% ipython --no-banner

In [1]: import numpy as np

In [2]: from numpy import linalg as LA

In [3]: np.set_printoptions(precision=2, suppress=True, linewidth=120)

In [4]: rng = np.random.default_rng(352689)

In [5]: M = np.eye(5, dtype=int)[rng.permutation(5)]

In [6]: M
Out[6]: 
array([[0, 1, 0, 0, 0],
       [0, 0, 0, 0, 1],
       [0, 0, 1, 0, 0],
       [1, 0, 0, 0, 0],
       [0, 0, 0, 1, 0]])

In [7]: proj = np.triu(np.array([[2, 1, 1, 0, 0],
   ...:     [1, 1, 1, 2, 1],
   ...:     [1, 0, 2, 1, 1],
   ...:     [2, 1, 2, 1, 2],
   ...:     [1, 1, 2, 1, 0]]), 1) + np.eye(5)

In [8]: B = proj @ M @ LA.inv(proj)

In [9]: np.round(np.poly(B), 2) + 0
Out[9]: array([ 1., -1.,  0.,  0., -1.,  1.])

In [10]: np.trace(B), np.trace(M)
Out[10]: (np.float64(1.0), np.int64(1))

In [11]: B
Out[11]: 
array([[ 0.,  1.,  0., -2.,  4.],
       [ 2., -2.,  1.,  4., -6.],
       [ 1., -1.,  1.,  2., -4.],
       [ 1., -1.,  0.,  4., -7.],
       [ 0.,  0.,  0.,  1., -2.]])

In [12]: round(LA.det(B), 2)
Out[12]: np.float64(-1.0)

In [13]: LA.matrix_rank(B)
Out[13]: np.int64(5)

In [14]: B = LA.inv(M)

In [15]: np.allclose(B, M.T)
Out[15]: True

In [16]: B
Out[16]: 
array([[0., 0., 0., 1., 0.],
       [1., 0., 0., 0., 0.],
       [0., 0., 1., 0., 0.],
       [0., 0., 0., 0., 1.],
       [0., 1., 0., 0., 0.]])

In [17]: LA.inv(B)
Out[17]: 
array([[0., 1., 0., 0., 0.],
       [0., 0., 0., 0., 1.],
       [0., 0., 1., 0., 0.],
       [1., 0., 0., 0., 0.],
       [0., 0., 0., 1., 0.]])

In [18]: round(LA.cond(M), 2)
Out[18]: np.float64(1.0)

In [19]: LA.det(M) * B
Out[19]: 
array([[-0., -0., -0., -1., -0.],
       [-1., -0., -0., -0., -0.],
       [-0., -0., -1., -0., -0.],
       [-0., -0., -0., -0., -1.],
       [-0., -1., -0., -0., -0.]])

In [20]: M[2] @ M[4]
Out[20]: np.int64(0)

In [21]: round(LA.norm(M, 2), 2)
Out[21]: np.float64(1.0)

In [22]: np.round(LA.norm(M) ** 2 / LA.norm(M, 2) ** 2, 2)
Out[22]: np.float64(5.0)

In [23]: LA.norm(M, axis=0)
Out[23]: array([1., 1., 1., 1., 1.])

In [24]: W0 = np.loadtxt("m.csv", delimiter=",")

In [25]: W0
Out[25]: 
array([[ 1.04, -0.31,  0.96,  0.16,  2.36,  1.1 ,  0.39, -0.22, -0.24,  0.15, -0.99, -0.08],
       [-1.18,  0.02,  0.73,  1.13, -1.16, -0.31, -0.04,  0.11,  0.42,  1.24, -2.44,  1.35],
       [-0.21,  0.7 ,  0.13,  0.81, -0.82, -0.2 ,  0.96,  1.36, -2.13, -0.29, -0.07,  0.92],
       [-0.15,  0.59, -0.53, -1.39, -0.1 ,  0.09, -0.66, -0.58, -1.53, -0.96, -0.88,  2.08],
       [ 2.84,  0.16,  2.27, -0.31, -1.07,  0.39, -1.4 , -0.57,  1.07,  0.07, -0.33, -0.81],
       [ 0.02, -0.84, -0.21,  2.66,  0.02,  0.35, -0.84,  0.35,  0.92,  0.26,  1.2 ,  1.27],
       [-0.65,  1.14, -0.09, -1.33,  0.81, -1.03,  0.39,  1.01,  1.25,  1.2 ,  1.36,  1.56],
       [ 1.01, -0.73, -0.99,  1.  ,  0.24, -1.16,  1.9 , -2.32,  0.29,  1.2 ,  0.57,  0.26]])

In [26]: x0 = np.array([-9, -3, 9, 9, -8])

In [27]: M.T @ (M @ x0)
Out[27]: array([-9, -3,  9,  9, -8])

In [28]: round(LA.det(M), 2)
Out[28]: np.float64(-1.0)

In [29]: np.abs(LA.eigvals(M))
Out[29]: array([1., 1., 1., 1., 1.])

In [30]: u, g = W0[6], W0[7]

In [31]: np.round(u @ g, 2)
Out[31]: np.float64(0.04)

In [32]: np.round(u @ u, 2)
Out[32]: np.float64(13.67)

In [33]: pr = (u @ g) / (u @ u) * u

In [34]: round(float(LA.norm(u + g) ** 2 + LA.norm(u - g) ** 2), 2)
Out[34]: 59.04

In [35]: round(float((g - pr) @ u), 2)
Out[35]: 0.0

In [36]: LA.matrix_rank(np.outer(u, g))
Out[36]: np.int64(1)

In [37]: th = np.radians(30)

In [38]: Rm = np.eye(12)

In [39]: Rm[4, 4] = Rm[8, 8] = np.cos(th)

In [40]: Rm[4, 8], Rm[8, 4] = -np.sin(th), np.sin(th)

In [41]: Rm
Out[41]: 
array([[ 1.  ,  0.  ,  0.  ,  0.  ,  0.  ,  0.  ,  0.  ,  0.  ,  0.  ,  0.  ,  0.  ,  0.  ],
       [ 0.  ,  1.  ,  0.  ,  0.  ,  0.  ,  0.  ,  0.  ,  0.  ,  0.  ,  0.  ,  0.  ,  0.  ],
       [ 0.  ,  0.  ,  1.  ,  0.  ,  0.  ,  0.  ,  0.  ,  0.  ,  0.  ,  0.  ,  0.  ,  0.  ],
       [ 0.  ,  0.  ,  0.  ,  1.  ,  0.  ,  0.  ,  0.  ,  0.  ,  0.  ,  0.  ,  0.  ,  0.  ],
       [ 0.  ,  0.  ,  0.  ,  0.  ,  0.87,  0.  ,  0.  ,  0.  , -0.5 ,  0.  ,  0.  ,  0.  ],
       [ 0.  ,  0.  ,  0.  ,  0.  ,  0.  ,  1.  ,  0.  ,  0.  ,  0.  ,  0.  ,  0.  ,  0.  ],
       [ 0.  ,  0.  ,  0.  ,  0.  ,  0.  ,  0.  ,  1.  ,  0.  ,  0.  ,  0.  ,  0.  ,  0.  ],
       [ 0.  ,  0.  ,  0.  ,  0.  ,  0.  ,  0.  ,  0.  ,  1.  ,  0.  ,  0.  ,  0.  ,  0.  ],
       [ 0.  ,  0.  ,  0.  ,  0.  ,  0.5 ,  0.  ,  0.  ,  0.  ,  0.87,  0.  ,  0.  ,  0.  ],
       [ 0.  ,  0.  ,  0.  ,  0.  ,  0.  ,  0.  ,  0.  ,  0.  ,  0.  ,  1.  ,  0.  ,  0.  ],
       [ 0.  ,  0.  ,  0.  ,  0.  ,  0.  ,  0.  ,  0.  ,  0.  ,  0.  ,  0.  ,  1.  ,  0.  ],
       [ 0.  ,  0.  ,  0.  ,  0.  ,  0.  ,  0.  ,  0.  ,  0.  ,  0.  ,  0.  ,  0.  ,  1.  ]])

In [42]: B = W0 @ Rm.T

In [43]: np.abs(B - W0).max(axis=0)
Out[43]: array([0.  , 0.  , 0.  , 0.  , 1.17, 0.  , 0.  , 0.  , 1.21, 0.  , 0.  , 0.  ])

In [44]: np.allclose(W0 @ W0.T, B @ B.T)
Out[44]: True

In [45]: B
Out[45]: 
array([[ 1.04, -0.31,  0.96,  0.16,  2.16,  1.1 ,  0.39, -0.22,  0.97,  0.15, -0.99, -0.08],
       [-1.18,  0.02,  0.73,  1.13, -1.21, -0.31, -0.04,  0.11, -0.22,  1.24, -2.44,  1.35],
       [-0.21,  0.7 ,  0.13,  0.81,  0.35, -0.2 ,  0.96,  1.36, -2.25, -0.29, -0.07,  0.92],
       [-0.15,  0.59, -0.53, -1.39,  0.68,  0.09, -0.66, -0.58, -1.38, -0.96, -0.88,  2.08],
       [ 2.84,  0.16,  2.27, -0.31, -1.46,  0.39, -1.4 , -0.57,  0.39,  0.07, -0.33, -0.81],
       [ 0.02, -0.84, -0.21,  2.66, -0.44,  0.35, -0.84,  0.35,  0.81,  0.26,  1.2 ,  1.27],
       [-0.65,  1.14, -0.09, -1.33,  0.08, -1.03,  0.39,  1.01,  1.49,  1.2 ,  1.36,  1.56],
       [ 1.01, -0.73, -0.99,  1.  ,  0.06, -1.16,  1.9 , -2.32,  0.37,  1.2 ,  0.57,  0.26]])

In [46]: np.allclose(LA.norm(W0, axis=1), LA.norm(B, axis=1))
Out[46]: True

In [47]: np.round(LA.det(Rm), 2), round(float(np.trace(Rm)), 2)
Out[47]: (np.float64(1.0), 11.73)

In [48]: q, evecs = LA.qr(M[:, :4])[0], LA.qr(M[:, 4:])[0]

In [49]: s = LA.svd(q.T @ evecs, compute_uv=False)

In [50]: (s > 0.9).sum()
Out[50]: np.int64(0)

In [51]: np.degrees(np.arccos(s.clip(0, 1)))
Out[51]: array([90.])

In [52]: feats = np.load("x.npy")

In [53]: feats
Out[53]: 
array([[ -2,  -1,   0,   1,   2,   3,   4,   5,   6,   7,   8,   9],
       [ 10,  11,  12,  13,  14,  15,  16,  17,  18,  19,  20,  21],
       [ 22,  23,  24,  25,  26,  27,  28,  29,  30,  31,  32,  33],
       [ 34,  35,  36,  37,  38,  39,  40,  41,  42,  43,  44,  45],
       [ 46,  47,  48,  49,  50,  51,  52,  53,  54,  55,  56,  57],
       [ 58,  59,  60,  61,  62,  63,  64,  65,  66,  67,  68,  69],
       [ 70,  71,  72,  73,  74,  75,  76,  77,  78,  79,  80,  81],
       [ 82,  83,  84,  85,  86,  87,  88,  89,  90,  91,  92,  93],
       [ 94,  95,  96,  97,  98,  99, 100, 101, 102, 103, 104, 105]])

In [54]: rank = LA.matrix_rank(feats)

In [55]: rank
Out[55]: np.int64(2)

In [56]: N = LA.svd(feats)[2][rank:].T

In [57]: [int(LA.matrix_rank(feats[:i])) for i in range(1, len(feats) + 1)]
Out[57]: [1, 2, 2, 2, 2, 2, 2, 2, 2]

In [58]: C = 20 * np.array([[0.9, 1.6, -1.0, 1.8, -0.5, 0.2, 2.0],
    ...:     [-1.5, 0.5, 0.2, 1.9, 1.2, 0.3, -1.0],
    ...:     [-1.2, 0.3, 1.2, 0.2, -1.0, -1.6, -0.9]])

In [59]: lab = rng.integers(0, 3, 33)

In [60]: X = C[lab] + rng.normal(size=(33, 7))

In [61]: X
Out[61]: 
array([[ 18.74,  31.56, -19.71,  35.66,  -9.52,   2.23,  39.36],
       [-31.32,   9.  ,   3.38,  39.03,  23.55,   6.08, -19.73],
       [-29.06,  10.16,   4.36,  37.97,  24.62,   6.89, -20.65],
       [ 19.16,  31.53, -19.41,  35.4 , -10.19,   3.72,  40.09],
       [-22.41,   6.85,  23.93,   3.79, -20.11, -32.2 , -17.11],
       [ 17.93,  33.  , -19.02,  35.07,  -9.44,   4.93,  40.54],
       [-30.33,   8.38,   3.51,  37.47,  23.79,   4.92, -20.48],
       [ 17.68,  32.73, -20.76,  38.1 ,  -9.4 ,   3.53,  39.76],
       [ 18.87,  31.8 , -20.64,  36.36, -10.76,   3.78,  39.7 ],
       [-25.1 ,   3.58,  23.56,   3.52, -18.67, -30.85, -18.45],
       [-25.83,   6.13,  24.66,   4.55, -20.61, -31.34, -19.2 ],
       [-24.52,   7.33,  21.12,   3.39, -19.24, -30.01, -17.59],
       [-30.42,   9.7 ,   5.03,  38.26,  23.25,   5.33, -19.48],
       [-23.91,   3.8 ,  24.6 ,   3.14, -18.5 , -33.17, -16.38],
       [-30.19,  11.03,   3.88,  37.19,  25.88,   6.07, -20.11],
       [-23.7 ,   4.59,  22.85,   4.16, -20.96, -33.06, -16.96],
       [ 18.72,  32.25, -19.53,  34.6 , -10.42,   4.27,  40.3 ],
       [-24.68,   5.91,  24.07,   3.52, -19.58, -32.86, -18.24],
       [ 17.52,  32.07, -20.18,  34.82, -10.82,   4.24,  42.13],
       [ 18.71,  33.24, -19.22,  37.47,  -9.99,   4.37,  40.96],
       [-24.9 ,   6.06,  23.27,   4.54, -19.38, -31.67, -19.31],
       [-25.98,   5.33,  24.88,   4.03, -22.45, -31.08, -18.3 ],
       [-24.51,   5.25,  24.96,   4.87, -21.24, -30.65, -18.13],
       [ 18.56,  32.11, -19.64,  36.1 ,  -9.29,   3.73,  39.08],
       [-30.08,  10.04,   3.4 ,  37.26,  25.76,   7.61, -19.78],
       [-30.53,   9.14,   4.61,  39.24,  23.95,   7.03, -20.94],
       [ 18.78,  32.05, -19.21,  35.12,  -9.97,   3.52,  40.62],
       [ 19.2 ,  32.01, -20.04,  35.29, -10.37,   3.89,  38.67],
       [ 17.23,  32.38, -18.41,  36.56,  -9.93,   5.81,  39.95],
       [-25.31,   6.42,  24.49,   2.7 , -19.11, -33.11, -18.55],
       [-24.07,   6.27,  25.37,   4.55, -20.44, -33.42, -16.53],
       [-24.21,   3.93,  24.88,   4.43, -20.23, -32.69, -17.31],
       [-30.21,   8.14,   5.21,  38.63,  22.56,   6.49, -20.15]])

In [62]: G = np.cov(X, rowvar=False)

In [63]: np.median(X, axis=0)
Out[63]: array([-24.21,   9.14,   4.36,  35.12, -10.37,   3.72, -17.31])

In [64]: X.std(axis=0)
Out[64]: array([21.84, 12.26, 19.03, 16.09, 17.46, 18.09, 28.32])
